$ ipython --no-banner

In [1]: import numpy as np

In [2]: np.set_printoptions(suppress=True, linewidth=200)

In [3]: tidy = lambda a: np.round(a, 3) + 0

In [4]: feats = np.array([[2, 2, 2, 2], [2, 4, 4, 4], [2, 4, 6, 6], [2, 4, 6, 8]])

In [5]: # symmetric, so the eigenvalues are real

In [6]: x0 = np.ones(4)

In [7]: for _ in range(4):
   ...:     x0 = feats @ x0
   ...:     x0 /= np.linalg.norm(x0)
   ...:     print(round(x0 @ feats @ x0, 3))
   ...: 
16.561
16.581
16.582
16.582

In [8]: tidy(x0)
Out[8]: array([0.228, 0.429, 0.577, 0.657])

In [9]: tidy(np.linalg.eigvalsh(feats)[-1])
Out[9]: np.float64(16.582)

In [10]: m1 = np.array([[0.6, 1.6, 3.0, 1.3],
    ...:     [-0.8, -1.0, -11.0, -0.3],
    ...:     [-0.7, 0.8, 10.0, 0.9],
    ...:     [0.4, 0.1, -7.0, 0.6]])

In [11]: m1
Out[11]: 
array([[  0.6,   1.6,   3. ,   1.3],
       [ -0.8,  -1. , -11. ,  -0.3],
       [ -0.7,   0.8,  10. ,   0.9],
       [  0.4,   0.1,  -7. ,   0.6]])

In [12]: x0 = np.array([-3, -4, 7, 5])

In [13]: y = m1 @ x0

In [14]: tidy(y)
Out[14]: array([ 19.3, -72.1,  73.4, -47.6])

In [15]: tidy(np.linalg.solve(m1, m1[:, 3]))
Out[15]: array([0., 0., 0., 1.])

In [16]: tidy(np.linalg.solve(m1.T, m1[1]))
Out[16]: array([0., 1., 0., 0.])

In [17]: tidy(np.linalg.solve(m1, y))
Out[17]: array([-3., -4.,  7.,  5.])

In [18]: vals, evecs = np.linalg.eig(feats)

In [19]: tidy(np.sort(np.linalg.eigvals(feats @ feats)))
Out[19]: array([  0.321,   0.726,   4.   , 274.953])

In [20]: F = np.load("w.npy")

In [21]: F
Out[21]: 
array([[-2, -1,  0,  1],
       [ 2,  3,  4,  5],
       [ 6,  7,  8,  9]])

In [22]: # rank 2

In [23]: rk = np.linalg.matrix_rank(F)

In [24]: rk
Out[24]: np.int64(2)

In [25]: N = np.linalg.svd(F)[2][rk:].T

In [26]: tidy(N @ N.T)
Out[26]: 
array([[ 0.3, -0.4, -0.1,  0.2],
       [-0.4,  0.7, -0.2, -0.1],
       [-0.1, -0.2,  0.7, -0.4],
       [ 0.2, -0.1, -0.4,  0.3]])

In [27]: [int(np.linalg.matrix_rank(F[:i])) for i in range(1, len(F) + 1)]
Out[27]: [1, 2, 2]

In [28]: N.shape
Out[28]: (4, 2)

In [29]: arr = np.loadtxt("x.csv", delimiter=",")

In [30]: arr
Out[30]: 
array([[-6.859, -6.737,  2.752],
       [-8.018, -1.725, -5.722],
       [ 0.351,  3.359,  9.412],
       [-7.73 ,  6.259, -1.037],
       [-3.797,  8.449,  3.767],
       [-5.769, -8.159, -0.377],
       [-7.159, -0.532, -6.961],
       [ 0.689,  6.807,  7.294],
       [-9.736, -1.946, -1.19 ],
       [-0.961,  9.807,  1.702],
       [ 3.72 , -1.776, -9.111],
       [ 4.244, -7.016,  5.725],
       [-0.327,  6.169, -7.864],
       [-0.139,  8.454, -5.34 ],
       [-2.378, -9.246,  2.977],
       [-1.15 , -3.231,  9.394],
       [-9.065, -2.477, -3.419],
       [ 1.828, -5.419, -8.203],
       [ 4.914,  7.596,  4.26 ],
       [ 8.428, -5.357,  0.509]])

In [31]: gram = np.cov(arr, rowvar=False)

In [32]: tidy(arr.std(axis=0))
Out[32]: array([5.051, 6.175, 5.704])

In [33]: tidy(np.median(arr, axis=0))
Out[33]: array([-1.055, -1.751,  0.066])

In [34]: tidy(np.polyfit(arr[:, 0], arr[:, 1], 1))
Out[34]: array([0.084, 0.328])

In [35]: np.argsort(-arr.std(axis=0).round(6), kind="stable")
Out[35]: array([1, 2, 0])

In [36]: tidy(np.corrcoef(arr[:, 0], arr[:, 1])[0, 1])
Out[36]: np.float64(0.069)

In [37]: Xc = arr - arr.mean(axis=0)

In [38]: evecs = np.linalg.svd(Xc)[2][:2]

In [39]: M2 = Xc - Xc @ evecs.T @ evecs

In [40]: tidy(np.diag(evecs.T @ evecs))
Out[40]: array([0.215, 0.994, 0.791])

In [41]: tidy(np.linalg.norm(M2) / np.linalg.norm(Xc))
Out[41]: np.float64(0.485)

In [42]: np.linalg.norm(M2, axis=1).round(6).argmax()
Out[42]: np.int64(19)

In [43]: tidy(np.cov(Xc @ evecs.T, rowvar=False))
Out[43]: 
array([[41.641,  0.   ],
       [ 0.   , 35.806]])

In [44]: Xc = arr - arr.mean(axis=0)

In [45]: U, sig, vt = np.linalg.svd(Xc, full_matrices=False)

In [46]: np.linalg.matrix_rank(Xc)
Out[46]: np.int64(3)

In [47]: (np.sign(U[:, 0]) == np.sign(U[0, 0])).astype(int)
Out[47]: array([1, 1, 0, 0, 0, 1, 1, 0, 1, 0, 1, 1, 0, 0, 1, 0, 1, 1, 0, 1])

In [48]: tidy((sig ** 2).sum() ** 2 / (sig ** 4).sum())
Out[48]: np.float64(2.861)

In [49]: x0 = np.array([9, 0, 9])

In [50]: y = arr @ x0

In [51]: c, lr = np.zeros(3), 1 / np.linalg.norm(arr, 2) ** 2

In [52]: for i in range(60):
    ...:     c -= lr * arr.T @ (arr @ c - y)
    ...:     if i % 10 == 0: print(i, round(np.linalg.norm(arr @ c - y), 3))
    ...: 
0 37.024
10 0.001
20 0.0
30 0.0
40 0.0
50 0.0

In [53]: tidy(np.linalg.cond(arr))
Out[53]: np.float64(1.256)

In [54]: tidy(c)
Out[54]: array([9., 0., 9.])

In [55]: t = np.deg2rad(135)

In [56]: A = np.eye(4)

In [57]: A[np.ix_([3, 0], [3, 0])] = [[np.cos(t), -np.sin(t)], [np.sin(t), np.cos(t)]]

In [58]: tidy(A)
Out[58]: 
array([[-0.707,  0.   ,  0.   ,  0.707],
       [ 0.   ,  1.   ,  0.   ,  0.   ],
       [ 0.   ,  0.   ,  1.   ,  0.   ],
       [-0.707,  0.   ,  0.   , -0.707]])

In [59]: # splits into 3 blocks

In [60]: O = A.astype(float).copy()

In [61]: for j in range(4):
    ...:     O[:, j] -= O[:, :j] @ (O[:, :j].T @ O[:, j])
    ...:     O[:, j] /= np.linalg.norm(O[:, j])
    ...: 

In [62]: tidy(O.T @ O)
Out[62]: 
array([[1., 0., 0., 0.],
       [0., 1., 0., 0.],
       [0., 0., 1., 0.],
       [0., 0., 0., 1.]])

In [63]: data = np.loadtxt("a.csv", delimiter=",")

In [64]: data
Out[64]: 
array([[62., 32., 16., 48.],
       [32., 14.,  8., 24.],
       [16.,  8.,  2., 12.],
       [48., 24., 12., 34.]])

In [65]: vals, evecs = np.linalg.eig(data)

In [66]: tidy(np.sort(np.linalg.eigvals(np.linalg.inv(data))))
Out[66]: array([-0.5  , -0.5  , -0.5  ,  0.008])

In [67]: tidy(np.sort(np.linalg.eigvals(data.T)))
Out[67]: array([ -2.,  -2.,  -2., 118.])

In [68]: X = np.array([[0, 2, 0], [-1, -3, -2], [3, -1, -1]])

In [69]: u, g = X[2], X[0]

In [70]: u @ g
Out[70]: np.int64(-2)

In [71]: p = (u @ g) / (u @ u) * u

In [72]: (g - p) @ u
Out[72]: np.float64(0.0)

In [73]: np.outer(u, g)
Out[73]: 
array([[ 0,  6,  0],
       [ 0, -2,  0],
       [ 0, -2,  0]])

In [74]: tidy(g - p)
Out[74]: array([ 0.545,  1.818, -0.182])

In [75]: np.einsum("ij,ji->", X, X)
Out[75]: np.int64(10)

In [76]: tidy(np.linalg.det(X[::-1]))
Out[76]: np.float64(14.0)

In [77]: tidy(np.linalg.det(X.T))
Out[77]: np.float64(-14.0)

In [78]: x0 = np.array([0, 0, 1])

In [79]: h1 = np.maximum(X @ x0, 0)

In [80]: np.maximum(X @ x0, 0) - np.maximum(-X @ x0, 0)
Out[80]: array([ 0, -2, -1])

In [81]: tidy(np.tanh(X @ x0))
Out[81]: array([ 0.   , -0.964, -0.762])

In [82]: M = np.loadtxt("arr.csv", delimiter=",")

In [83]: M
Out[83]: 
array([[ 0.,  0.,  0.,  0.],
       [ 0., -2.,  0.,  0.],
       [ 0.,  0., -2.,  0.],
       [ 0.,  0.,  0.,  2.]])

In [84]: tidy(np.linalg.matrix_power(M, 3))
Out[84]: 
array([[ 0.,  0.,  0.,  0.],
       [ 0., -8.,  0.,  0.],
       [ 0.,  0., -8.,  0.],
       [ 0.,  0.,  0.,  8.]])

In [85]: tidy(np.linalg.det(M))
Out[85]: np.float64(0.0)

In [86]: np.allclose(M, M.T)
Out[86]: True

In [87]: rng = np.random.default_rng(304463)

In [88]: lab = rng.permutation(4)

In [89]: lab
Out[89]: array([3, 1, 0, 2])

In [90]: M2 = M[lab][:, lab]

In [91]: np.allclose(M2, M)
Out[91]: False

In [92]: np.diag(M2)
Out[92]: array([ 2., -2.,  0., -2.])

In [93]: np.trace(M2)
Out[93]: np.float64(-2.0)

In [94]: M2
Out[94]: 
array([[ 2.,  0.,  0.,  0.],
       [ 0., -2.,  0.,  0.],
       [ 0.,  0.,  0.,  0.],
       [ 0.,  0.,  0., -2.]])

In [95]: tidy(np.sort(np.abs(np.linalg.eigvals(M2))))
Out[95]: array([0., 2., 2., 2.])
